$ python -q
>>> import numpy as np
>>> np.set_printoptions(precision=2, suppress=True, linewidth=200, sign=" ")
>>> rd = lambda a: np.round(a, 2) + 0
>>> data = np.load("mat.npy")
>>> print(data)
[[ 18   0  -5   0   4   2]
 [ -3  12  -5  -2  -3   2]
 [  3  -1   6  -3   0  -3]
 [  5   2   4   1  -4   3]
 [  1   5  -2  -3 -10  -1]
 [ -3  -2   4   2  -3  -5]]
>>> other = data / np.sqrt((data ** 2).mean(axis=1, keepdims=True))
>>> rd(other[5])
array([-0.9, -0.6,  1.2,  0.6, -0.9, -1.5])
>>> r0 = np.array([4, 0, 1, 0, -8, 2])
>>> other = data + np.outer(r0, np.eye(6)[1])
>>> print(np.linalg.matrix_rank(other - data))
1
>>> rd(np.linalg.norm(data[3], 1)), rd(np.linalg.norm(data[3], np.inf))
(np.float64(19.0), np.float64(5.0))
>>> np.linalg.norm(data, axis=1).argmax()
np.int64(0)
>>> rd(np.linalg.norm(data[3] - data[1]))
np.float64(16.0)
>>> data[3] @ data[1]
np.int64(5)
>>> rd(np.linalg.norm(data, axis=1))
array([ 19.21,  13.96,   8.  ,   8.43,  11.83,   8.19])
>>> ang = np.radians(45)
>>> r_ = np.eye(6)
>>> r_[3, 3] = r_[4, 4] = np.cos(ang)
>>> r_[3, 4], r_[4, 3] = -np.sin(ang), np.sin(ang)
>>> rd(r_)
array([[ 1.  ,  0.  ,  0.  ,  0.  ,  0.  ,  0.  ],
       [ 0.  ,  1.  ,  0.  ,  0.  ,  0.  ,  0.  ],
       [ 0.  ,  0.  ,  1.  ,  0.  ,  0.  ,  0.  ],
       [ 0.  ,  0.  ,  0.  ,  0.71, -0.71,  0.  ],
       [ 0.  ,  0.  ,  0.  ,  0.71,  0.71,  0.  ],
       [ 0.  ,  0.  ,  0.  ,  0.  ,  0.  ,  1.  ]])
>>> other = data @ r_.T
>>> np.allclose(np.linalg.norm(data, axis=1), np.linalg.norm(other, axis=1))
True
>>> r0 = np.array([0, 0, 1])
>>> M = np.array([np.roll(r0, i) for i in range(3)])
>>> M
array([[ 0,  0,  1],
       [ 1,  0,  0],
       [ 0,  1,  0]])
>>> rd(M.mean(axis=0))
array([ 0.33,  0.33,  0.33])
>>> M[:, 3]
Traceback (most recent call last):
  File "<python-input-26>", line 1, in <module>
    M[:, 3]
    ~^^^^^^
IndexError: index 3 is out of bounds for axis 1 with size 3
>>> print(np.linalg.matrix_rank(M))
3
>>> M[3]
Traceback (most recent call last):
  File "<python-input-28>", line 1, in <module>
    M[3]
    ~^^^
IndexError: index 3 is out of bounds for axis 0 with size 3
>>> np.unravel_index(np.abs(M).argmax(), M.shape)
(np.int64(0), np.int64(2))
>>> print(M.shape)
(3, 3)
>>> print(rd(np.linalg.norm(M)))
1.73
>>> print(np.abs(M).max())
1
>>> G = M.T @ M
>>> np.allclose(G, G.T)
True
>>> print(np.linalg.matrix_rank(G))
3
>>> np.diag(G)
array([ 1,  1,  1])
>>> rd(np.linalg.eigvalsh(G)[::-1])
array([ 1.,  1.,  1.])
>>> X = np.load("w.npy")
>>> X
array([[ 0,  0, -5,  2, -3],
       [ 0,  0, -3,  5, -5],
       [ 0,  0,  0,  4,  2],
       [ 0,  0,  0,  0, -3],
       [ 0,  0,  0,  0,  0]])
>>> X @ X
array([[  0,   0,   0, -20, -16],
       [  0,   0,   0, -12, -21],
       [  0,   0,   0,   0, -12],
       [  0,   0,   0,   0,   0],
       [  0,   0,   0,   0,   0]])
>>> [int(np.linalg.matrix_rank(np.linalg.matrix_power(X, p))) for p in range(1, 6)]
[3, 2, 1, 0, 0]
>>> print(np.linalg.matrix_rank(X - X[0, 0] * np.eye(5)))
3
>>> other = data ** -1
Traceback (most recent call last):
  File "<python-input-43>", line 1, in <module>
    other = data ** -1
            ~~~~~^^~~~
ValueError: Integers to negative integer powers are not allowed.
>>> other = np.linalg.inv(data)
>>> np.allclose(other, data.T)
False
>>> rd(np.linalg.slogdet(data)[0])
np.float64(1.0)
>>> rd(data @ other)
array([[ 1.,  0.,  0.,  0.,  0.,  0.],
       [ 0.,  1.,  0.,  0.,  0.,  0.],
       [ 0.,  0.,  1.,  0.,  0.,  0.],
       [ 0.,  0.,  0.,  1.,  0.,  0.],
       [ 0.,  0.,  0.,  0.,  1.,  0.],
       [ 0.,  0.,  0.,  0.,  0.,  1.]])
>>> rd(np.linalg.det(data) * other)
array([[ 21284.,   -432.,   6567.,   8498.,   2547.,   8990.],
       [  8328.,  48864.,  13598.,  12132., -24234.,  26844.],
       [-12120.,   6752.,  32222.,  35268., -22218.,   4124.],
       [ 16868.,  16240., -56305.,  34306., -34181.,  74446.],
       [  5916.,  20112.,  19697., -14498., -39419.,  -2222.],
       [-22600., -19456., -17942.,  40684.,    370., -66156.]])
>>> vec = np.array([5, 3, 4])
>>> rhs = M @ vec
>>> print(rhs)
[ 4  5  3]
>>> rd(np.linalg.solve(M, rhs))
array([ 5.,  3.,  4.])
>>> rd(np.linalg.solve(M, rhs + M[:, 0]))
array([ 6.,  3.,  4.])
>>> rd(np.linalg.solve(M, M[:, 1]))
array([ 0.,  1.,  0.])
>>> rd(np.linalg.solve(M, 3 * rhs))
array([ 15.,   9.,  12.])
>>> np.einsum("ij,ji->", X, X)
np.int64(0)
>>> np.einsum("ii->", X)
np.int64(0)
>>> print(np.poly(X))
[ 1.  0.  0.  0.  0.  0.]
>>> left, sigma, VT = np.linalg.svd(X)
>>> print(np.argmax(sigma[:-1] / (sigma[1:] + 1e-6)) + 1)
3
>>> rd(sigma)
array([ 9.71,  4.83,  2.91,  0.  ,  0.  ])
>>> other = left[:, :3] @ np.diag(sigma[:3]) @ VT[:3]
>>> np.linalg.matrix_rank(X, rtol=0.05)
np.int64(3)
>>> rd(other)
array([[ 0.,  0., -5.,  2., -3.],
       [ 0.,  0., -3.,  5., -5.],
       [ 0.,  0.,  0.,  4.,  2.],
       [ 0.,  0.,  0.,  0., -3.],
       [ 0.,  0.,  0.,  0.,  0.]])
>>> rd(np.linalg.norm(X - other) / np.linalg.norm(X))
np.float64(0.0)
>>> rd(np.abs(X - other).max())
np.float64(0.0)
>>> m1 = np.loadtxt("arr.csv", delimiter=",")
>>> rd(m1)
array([[ 0.27,  0.  ,  0.09,  0.09,  0.27,  0.27],
       [ 0.  ,  0.43,  0.  ,  0.14,  0.14,  0.29],
       [ 0.12,  0.38,  0.12,  0.12,  0.  ,  0.25],
       [ 0.21,  0.07,  0.21,  0.21,  0.14,  0.14],
       [ 0.08,  0.23,  0.08,  0.08,  0.31,  0.23],
       [ 0.17,  0.08,  0.25,  0.  ,  0.25,  0.25]])
>>> W1 = np.array([[1, 3, 8, 5, 7],
...     [8, 2, 1, 8, 9],
...     [-8, 3, 6, 7, 2],
...     [7, 2, 2, -5, -6],
...     [3, -3, 4, -6, -7],
...     [4, 7, 2, 1, 6]])
>>> b = np.array([-1, 8, 2, 2, 2])
>>> act = np.maximum(m1 @ W1 + b, 0)
>>> rd((act > 0).mean(axis=0))
array([ 0.83,  1.  ,  1.  ,  1.  ,  1.  ])
>>> (act > 0).astype(int)
array([[ 1,  1,  1,  1,  1],
       [ 1,  1,  1,  1,  1],
       [ 1,  1,  1,  1,  1],
       [ 1,  1,  1,  1,  1],
       [ 1,  1,  1,  1,  1],
       [ 0,  1,  1,  1,  1]])
>>> C = np.array([[-7, -2, 2], [9, -2, -1], [-2, -1, 2], [-7, 6, -2], [8, 1, 1]])
>>> (act @ C).round(6).argmax(axis=1)
array([ 0,  0,  0,  0,  0,  0])
>>> W1 @ C
array([[ 25,  21,  12],
       [-24,  36,   9],
       [ 38,  48, -19],
       [-48, -56,  20],
       [-70, -47,  22],
       [ 72, -12,   9]])
